$ python3 -q
>>> import numpy as np
>>> import numpy.linalg as la
>>> np.set_printoptions(precision=3, suppress=True, linewidth=140)
>>> out = np.array([[7, 8, 8, 6, 1, 5],
...     [7, 3, 7, 0, 0, 3],
...     [3, 1, 6, 4, 1, 5],
...     [1, 7, 9, 3, 4, 4]])
>>> M = out.T @ out
>>> print(M)
[[108  87 132  57  14  75]
 [ 87 123 154  73  37  82]
 [132 154 230  99  50 127]
 [ 57  73  99  61  22  62]
 [ 14  37  50  22  18  26]
 [ 75  82 127  62  26  75]]
>>> w, vecs = la.eigh(M)
>>> x0 = np.array([2, 2, 2, -1, 1, -1])
>>> print(x0 @ M @ x0)
3362
>>> print(vecs * np.abs(w) @ vecs.T)
[[108.  87. 132.  57.  14.  75.]
 [ 87. 123. 154.  73.  37.  82.]
 [132. 154. 230.  99.  50. 127.]
 [ 57.  73.  99.  61.  22.  62.]
 [ 14.  37.  50.  22.  18.  26.]
 [ 75.  82. 127.  62.  26.  75.]]
>>> print((np.sign(vecs[:, -1].round(6)) == np.sign(vecs[0, -1].round(6))).astype(int))
[1 1 1 1 1 1]
>>> print(vecs * np.maximum(w, 0) @ vecs.T)
[[108.  87. 132.  57.  14.  75.]
 [ 87. 123. 154.  73.  37.  82.]
 [132. 154. 230.  99.  50. 127.]
 [ 57.  73.  99.  61.  22.  62.]
 [ 14.  37.  50.  22.  18.  26.]
 [ 75.  82. 127.  62.  26.  75.]]
>>> m1 = np.load("data.npy")
>>> print(m1)
[[ 1  0  0  2  0  2  0  0  2  1  0  1  1]
 [ 2  2  2  2  2  1  2 10  0  0  2  0  0]
 [ 2  2  1  1  0  0  1 10  1  0  2  2  0]
 [ 1  0  1  1  1  1  0  0  1  1  0  1  1]
 [ 2  1  1  2  2  0  1 10  0  2  2  2  0]
 [ 0  2  0  1  0  0  1  5  1  0  1  0  2]
 [ 0  2  0  0  2  1  2 10  0  1  2  2  1]
 [ 0  1  0  0  1  2  0 10  2  2  2  0  2]
 [ 1  1  2  2  2  1  0  0  2  1  0  0  1]
 [ 2  0  2  0  2  0  1 10  2  0  2  1  2]
 [ 0  1  1  2  0  0  0 10  1  2  2  2  0]
 [ 2  0  0  0  1  2  0  5  2  2  1  0  2]
 [ 0  1  0  1  1  1  0  0  2  2  0  2  1]]
>>> x0 = np.array([3, 2, 2, 1, 0, 3, 3, 2, 1, 3, 0, 2, 3])
>>> print((m1 * x0).sum(axis=1))
[21 45 41 18 45 25 43 42 22 43 37 36 21]
>>> print(m1 @ np.ones(13))
[10. 25. 22.  9. 25. 13. 23. 22. 13. 24. 21. 17. 11.]
>>> print(m1 @ np.eye(13)[4])
[0. 2. 0. 1. 2. 0. 2. 1. 2. 2. 0. 1. 1.]
>>> print((m1 @ x0).argmax())
1
>>> print([round(float(x), 3) for x in la.svd(m1, compute_uv=False)[:3]])
[29.655, 7.423, 4.881]
>>> print(la.cond(m1) > 100)
True
>>> print(np.argsort(-la.norm(m1, axis=0).round(6), kind="stable")[:3])
[ 7 10  8]
>>> print(np.round(la.norm(m1, 2) / la.norm(m1), 3))
0.932
>>> data = np.loadtxt("layer14.csv", delimiter=",")
>>> print(data)
[[ 3. -6. -3.  0.]
 [ 3. -6. -3.  0.]
 [ 0.  0.  0.  0.]
 [ 0.  0.  0.  0.]]
>>> print((data + data.T) / 2)
[[ 3.  -1.5 -1.5  0. ]
 [-1.5 -6.  -1.5  0. ]
 [-1.5 -1.5  0.   0. ]
 [ 0.   0.   0.   0. ]]
>>> assert data == data.T
Traceback (most recent call last):
  File "<python-input-26>", line 1, in <module>
    assert data == data.T
           ^^^^^^^^^^^^^^
ValueError: The truth value of an array with more than one element is ambiguous. Use a.any() or a.all()
>>> print(la.matrix_power(data, 2))
[[-9. 18.  9.  0.]
 [-9. 18.  9.  0.]
 [ 0.  0.  0.  0.]
 [ 0.  0.  0.  0.]]
>>> print(np.sort(np.abs(la.eigvals(data))))
[0. 0. 0. 3.]
>>> data.inv()
Traceback (most recent call last):
  File "<python-input-29>", line 1, in <module>
    data.inv()
    ^^^^^^^^
AttributeError: 'numpy.ndarray' object has no attribute 'inv'
>>> U, sig, Vh = la.svd(data, full_matrices=False)
>>> print(np.round(U.T @ U, 3) + 0)
[[1. 0. 0. 0.]
 [0. 1. 0. 0.]
 [0. 0. 1. 0.]
 [0. 0. 0. 1.]]
>>> print(U.shape, sig.shape, Vh.shape)
(4, 4) (4,) (4, 4)
>>> print(round(float(np.sqrt((sig ** 2).sum())), 3), round(la.norm(data), 3))
10.392 10.392
>>> print(np.round(Vh @ Vh.T, 3) + 0)
[[1. 0. 0. 0.]
 [0. 1. 0. 0.]
 [0. 0. 1. 0.]
 [0. 0. 0. 1.]]
>>> print(sig.round(3) + 0)
[10.392  0.     0.     0.   ]
>>> print(np.allclose(U * sig @ Vh, data))
True
>>> print(np.abs(U[:, 0]).round(6).argmax())
0
>>> print(np.abs(Vh[0]))
[0.408 0.816 0.408 0.   ]
>>> print(np.round(sig / sig[0], 3) + 0)
[1. 0. 0. 0.]
>>> K = np.loadtxt("out17.csv", delimiter=",")
>>> print(K)
[[ 4.  3. -1.  1.  0.  3.  0.  3.  2.  0. -1.]
 [ 3. -2.  3. -4.  1. -1.  1. -1. -1.  1. -4.]
 [-1.  3.  0.  0. -1. -3. -1.  1.  1. -2.  1.]
 [ 1. -4.  0.  4.  1. -2.  1.  0.  1.  2.  2.]
 [ 0.  1. -1.  1. -2. -3.  0.  1.  2.  2. -1.]
 [ 3. -1. -3. -2. -3. -2. -1.  1.  2.  3. -2.]
 [ 0.  1. -1.  1.  0. -1.  0.  0. -1. -2. -1.]
 [ 3. -1.  1.  0.  1.  1.  0.  4.  1.  4. -3.]
 [ 2. -1.  1.  1.  2.  2. -1.  1. -2. -2. -4.]
 [ 0.  1. -2.  2.  2.  3. -2.  4. -2. -2.  0.]
 [-1. -4.  1.  2. -1. -2. -1. -3. -4.  0. -2.]]
>>> u = np.array([0, 2])
>>> print(np.correlate(K[10], K[9], "full"))
[  0.   2.  10.   2. -20.   7.  -2.  -9.   4.  24. -12. -18.   1. -25. -10.  -9.   1.  -8.   4.  -2.   0.]
>>> print(np.cross(K[10, :3], K[9, :3]))
[ 7. -2. -1.]
>>> print(np.convolve(K[10], u))
[ 0. -2. -8.  2.  4. -2. -4. -2. -6. -8.  0. -4.]
>>> X = np.array([[-3, 2, 2, 5, 5],
...     [0, 2, 2, 5, 4],
...     [0, 0, 2, 0, 3],
...     [0, 0, 0, -1, 3],
...     [0, 0, 0, 0, -4]])
>>> print(X)
[[-3  2  2  5  5]
 [ 0  2  2  5  4]
 [ 0  0  2  0  3]
 [ 0  0  0 -1  3]
 [ 0  0  0  0 -4]]
>>> print(X @ X)
[[  9  -2   2 -10  -6]
 [  0   4   8   5  13]
 [  0   0   4   0  -6]
 [  0   0   0   1 -15]
 [  0   0   0   0  16]]
>>> print([int(la.matrix_rank(la.matrix_power(X, p))) for p in range(1, 6)])
[5, 5, 5, 5, 5]
>>> print(la.matrix_rank(X - X[0, 0] * np.eye(5)))
4
>>> out = X[0, 0] * X[1:] - np.outer(X[1:, 0], X[0])
>>> print(out)
[[  0  -6  -6 -15 -12]
 [  0   0  -6   0  -9]
 [  0   0   0   3  -9]
 [  0   0   0   0  12]]
>>> print(np.flatnonzero(~out.round(6).any(axis=1)))
[]
>>> print(X[:, 0] / X[0, 0])
[ 1. -0. -0. -0. -0.]
>>> x0 = np.array([2, 2, 0, 2, 1])
>>> print(X * x0)
[[-6  4  0 10  5]
 [ 0  4  0 10  4]
 [ 0  0  0  0  3]
 [ 0  0  0 -2  3]
 [ 0  0  0  0 -4]]
>>> print(X @ np.eye(5)[2])
[2. 2. 2. 0. 0.]
>>> print(X @ (2 * x0))
[26 36  6  2 -8]
>>> print(np.einsum("ij,j->i", X, x0))
[13 18  3  1 -4]
>>> print(X @ x0)
[13 18  3  1 -4]
>>> rng = np.random.default_rng(803001)
>>> labels = rng.permutation(5)
>>> out = X[:, labels] * rng.choice([-1, 1], 5)
>>> print(out)
[[-5  3  2 -5 -2]
 [-4  0  2 -5 -2]
 [-3  0  2  0  0]
 [-3  0  0  1  0]
 [ 4  0  0  0  0]]
>>> U, _, Vh = la.svd(X.T @ out)
>>> print(np.round(la.lstsq(X, out)[0], 3) + 0)
[[ 0. -1.  0.  0.  0.]
 [ 0.  0.  0.  0. -1.]
 [ 0.  0.  1.  0.  0.]
 [ 0.  0.  0. -1.  0.]
 [-1.  0.  0.  0.  0.]]
>>> print(np.round(U @ Vh, 3) + 0)
[[ 0. -1.  0.  0.  0.]
 [ 0.  0.  0.  0. -1.]
 [ 0.  0.  1.  0.  0.]
 [ 0.  0.  0. -1.  0.]
 [-1.  0.  0.  0.  0.]]
>>> feats = np.loadtxt("case8.csv", delimiter=",")
>>> print(feats)
[[2. 5. 0. 0. 0. 0. 0. 0. 0. 0. 0. 0.]
 [4. 6. 0. 0. 0. 0. 0. 0. 0. 0. 0. 0.]
 [0. 0. 1. 0. 3. 0. 2. 3. 0. 2. 2. 3.]
 [0. 0. 1. 0. 1. 2. 0. 2. 0. 1. 1. 0.]
 [0. 0. 1. 2. 2. 1. 0. 0. 1. 2. 1. 0.]
 [0. 0. 3. 0. 0. 3. 0. 1. 1. 3. 2. 1.]
 [0. 0. 0. 1. 2. 0. 2. 2. 3. 3. 0. 3.]
 [0. 0. 1. 3. 1. 0. 0. 2. 0. 1. 2. 2.]
 [0. 0. 0. 0. 3. 0. 3. 3. 3. 2. 2. 3.]
 [0. 0. 2. 2. 3. 2. 2. 2. 2. 3. 2. 3.]
 [0. 0. 0. 2. 1. 0. 2. 1. 2. 3. 1. 3.]
 [0. 0. 1. 0. 1. 0. 1. 0. 3. 0. 1. 2.]]
>>> print(feats.reshape(-1, 2))
[[2. 5.]
 [0. 0.]
 [0. 0.]
 [0. 0.]
 [0. 0.]
 [0. 0.]
 [4. 6.]
 [0. 0.]
 [0. 0.]
 [0. 0.]
 [0. 0.]
 [0. 0.]
 [0. 0.]
 [1. 0.]
 [3. 0.]
 [2. 3.]
 [0. 2.]
 [2. 3.]
 [0. 0.]
 [1. 0.]
 [1. 2.]
 [0. 2.]
 [0. 1.]
 [1. 0.]
 [0. 0.]
 [1. 2.]
 [2. 1.]
 [0. 0.]
 [1. 2.]
 [1. 0.]
 [0. 0.]
 [3. 0.]
 [0. 3.]
 [0. 1.]
 [1. 3.]
 [2. 1.]
 [0. 0.]
 [0. 1.]
 [2. 0.]
 [2. 2.]
 [3. 3.]
 [0. 3.]
 [0. 0.]
 [1. 3.]
 [1. 0.]
 [0. 2.]
 [0. 1.]
 [2. 2.]
 [0. 0.]
 [0. 0.]
 [3. 0.]
 [3. 3.]
 [3. 2.]
 [2. 3.]
 [0. 0.]
 [2. 2.]
 [3. 2.]
 [2. 2.]
 [2. 3.]
 [2. 3.]
 [0. 0.]
 [0. 2.]
 [1. 0.]
 [2. 1.]
 [2. 3.]
 [1. 3.]
 [0. 0.]
 [1. 0.]
 [1. 0.]
 [1. 0.]
 [3. 0.]
 [1. 2.]]
>>> print(feats.reshape(2, -1))
[[2. 5. 0. 0. 0. 0. 0. 0. 0. 0. 0. 0. 4. 6. 0. 0. 0. 0. 0. 0. 0. 0. 0. 0. 0. 0. 1. 0. 3. 0. 2. 3. 0. 2. 2. 3. 0. 0. 1. 0. 1. 2. 0. 2. 0.
  1. 1. 0. 0. 0. 1. 2. 2. 1. 0. 0. 1. 2. 1. 0. 0. 0. 3. 0. 0. 3. 0. 1. 1. 3. 2. 1.]
 [0. 0. 0. 1. 2. 0. 2. 2. 3. 3. 0. 3. 0. 0. 1. 3. 1. 0. 0. 2. 0. 1. 2. 2. 0. 0. 0. 0. 3. 0. 3. 3. 3. 2. 2. 3. 0. 0. 2. 2. 3. 2. 2. 2. 2.
  3. 2. 3. 0. 0. 0. 2. 1. 0. 2. 1. 2. 3. 1. 3. 0. 0. 1. 0. 1. 0. 1. 0. 3. 0. 1. 2.]]
>>> t3 = feats.reshape(12, 2, -1)
>>> print(t3.transpose(1, 0, 2))
[[[2. 5. 0. 0. 0. 0.]
  [4. 6. 0. 0. 0. 0.]
  [0. 0. 1. 0. 3. 0.]
  [0. 0. 1. 0. 1. 2.]
  [0. 0. 1. 2. 2. 1.]
  [0. 0. 3. 0. 0. 3.]
  [0. 0. 0. 1. 2. 0.]
  [0. 0. 1. 3. 1. 0.]
  [0. 0. 0. 0. 3. 0.]
  [0. 0. 2. 2. 3. 2.]
  [0. 0. 0. 2. 1. 0.]
  [0. 0. 1. 0. 1. 0.]]

 [[0. 0. 0. 0. 0. 0.]
  [0. 0. 0. 0. 0. 0.]
  [2. 3. 0. 2. 2. 3.]
  [0. 2. 0. 1. 1. 0.]
  [0. 0. 1. 2. 1. 0.]
  [0. 1. 1. 3. 2. 1.]
  [2. 2. 3. 3. 0. 3.]
  [0. 2. 0. 1. 2. 2.]
  [3. 3. 3. 2. 2. 3.]
  [2. 2. 2. 3. 2. 3.]
  [2. 1. 2. 3. 1. 3.]
  [1. 0. 3. 0. 1. 2.]]]
>>> print(np.einsum("ihd,ihd->ih", t3, t3))
[[29.  0.]
 [52.  0.]
 [10. 30.]
 [ 6.  6.]
 [10.  6.]
 [18. 16.]
 [ 5. 35.]
 [11. 13.]
 [ 9. 44.]
 [21. 34.]
 [ 5. 28.]
 [ 2. 15.]]
>>> print(t3.shape)
(12, 2, 6)
>>> print(t3[:, 0])
[[2. 5. 0. 0. 0. 0.]
 [4. 6. 0. 0. 0. 0.]
 [0. 0. 1. 0. 3. 0.]
 [0. 0. 1. 0. 1. 2.]
 [0. 0. 1. 2. 2. 1.]
 [0. 0. 3. 0. 0. 3.]
 [0. 0. 0. 1. 2. 0.]
 [0. 0. 1. 3. 1. 0.]
 [0. 0. 0. 0. 3. 0.]
 [0. 0. 2. 2. 3. 2.]
 [0. 0. 0. 2. 1. 0.]
 [0. 0. 1. 0. 1. 0.]]
>>> u = np.array([4, 9, -6, 1, 6, 2, -3, -3, 9, -3, 6, -4])
>>> out = feats + np.outer(u, np.eye(12)[6])
>>> print(out)
[[ 2.  5.  0.  0.  0.  0.  4.  0.  0.  0.  0.  0.]
 [ 4.  6.  0.  0.  0.  0.  9.  0.  0.  0.  0.  0.]
 [ 0.  0.  1.  0.  3.  0. -4.  3.  0.  2.  2.  3.]
 [ 0.  0.  1.  0.  1.  2.  1.  2.  0.  1.  1.  0.]
 [ 0.  0.  1.  2.  2.  1.  6.  0.  1.  2.  1.  0.]
 [ 0.  0.  3.  0.  0.  3.  2.  1.  1.  3.  2.  1.]
 [ 0.  0.  0.  1.  2.  0. -1.  2.  3.  3.  0.  3.]
 [ 0.  0.  1.  3.  1.  0. -3.  2.  0.  1.  2.  2.]
 [ 0.  0.  0.  0.  3.  0. 12.  3.  3.  2.  2.  3.]
 [ 0.  0.  2.  2.  3.  2. -1.  2.  2.  3.  2.  3.]
 [ 0.  0.  0.  2.  1.  0.  8.  1.  2.  3.  1.  3.]
 [ 0.  0.  1.  0.  1.  0. -3.  0.  3.  0.  1.  2.]]
>>> print(np.round(la.det(out) / la.det(feats), 3), round(1 + la.solve(feats, u)[6], 3))
5.099 5.099
>>> print(la.matrix_rank(la.inv(out) - la.inv(feats), tol=1e-8))
1
>>> Q, vecs = la.qr(feats[:, :4])[0], la.qr(feats[:, 4:])[0]
>>> sig = la.svd(Q.T @ vecs, compute_uv=False)
>>> print(sig.round(3) + 0)
[0.999 0.772 0.    0.   ]
>>> print(round(float(la.norm(Q @ Q.T - vecs @ vecs.T, 2)), 3))
1.0
>>> print(la.norm(feats, axis=1))
[5.385 7.211 6.325 3.464 4.    5.831 6.325 4.899 7.28  7.416 5.745 4.123]
>>> print(round(float(la.norm(feats[6] - feats[7])), 3))
5.292
>>> print(round(float(la.norm(feats, 1)), 3), np.round(la.norm(feats, np.inf), 3))
20.0 23.0
>>> print(feats @ feats)
[[24. 40.  0.  0.  0.  0.  0.  0.  0.  0.  0.  0.]
 [32. 56.  0.  0.  0.  0.  0.  0.  0.  0.  0.  0.]
 [ 0.  0. 14. 25. 27.  7. 17. 19. 26. 29. 20. 33.]
 [ 0.  0. 12. 12. 11.  9.  6. 12.  7. 18. 14. 15.]
 [ 0.  0. 12. 10. 19. 13. 11. 16. 12. 22. 15. 16.]
 [ 0.  0. 20. 13. 25. 15. 20. 25. 19. 33. 25. 34.]
 [ 0.  0. 14. 18. 32. 10. 22. 25. 32. 28. 22. 34.]
 [ 0.  0. 11. 14. 17.  9. 10. 17. 13. 18. 16. 20.]
 [ 0.  0. 13. 26. 35.  7. 26. 27. 38. 36. 24. 42.]
 [ 0.  0. 24. 24. 40. 19. 27. 34. 36. 45. 32. 45.]
 [ 0.  0. 13. 15. 28. 11. 21. 23. 30. 27. 19. 32.]
 [ 0.  0.  4.  5. 19.  1. 17. 15. 21. 16. 12. 22.]]
>>> print((la.matrix_power((feats != 0) + (feats.T != 0) + np.eye(12), 12) > 0).astype(int))
[[1 1 0 0 0 0 0 0 0 0 0 0]
 [1 1 0 0 0 0 0 0 0 0 0 0]
 [0 0 1 1 1 1 1 1 1 1 1 1]
 [0 0 1 1 1 1 1 1 1 1 1 1]
 [0 0 1 1 1 1 1 1 1 1 1 1]
 [0 0 1 1 1 1 1 1 1 1 1 1]
 [0 0 1 1 1 1 1 1 1 1 1 1]
 [0 0 1 1 1 1 1 1 1 1 1 1]
 [0 0 1 1 1 1 1 1 1 1 1 1]
 [0 0 1 1 1 1 1 1 1 1 1 1]
 [0 0 1 1 1 1 1 1 1 1 1 1]
 [0 0 1 1 1 1 1 1 1 1 1 1]]
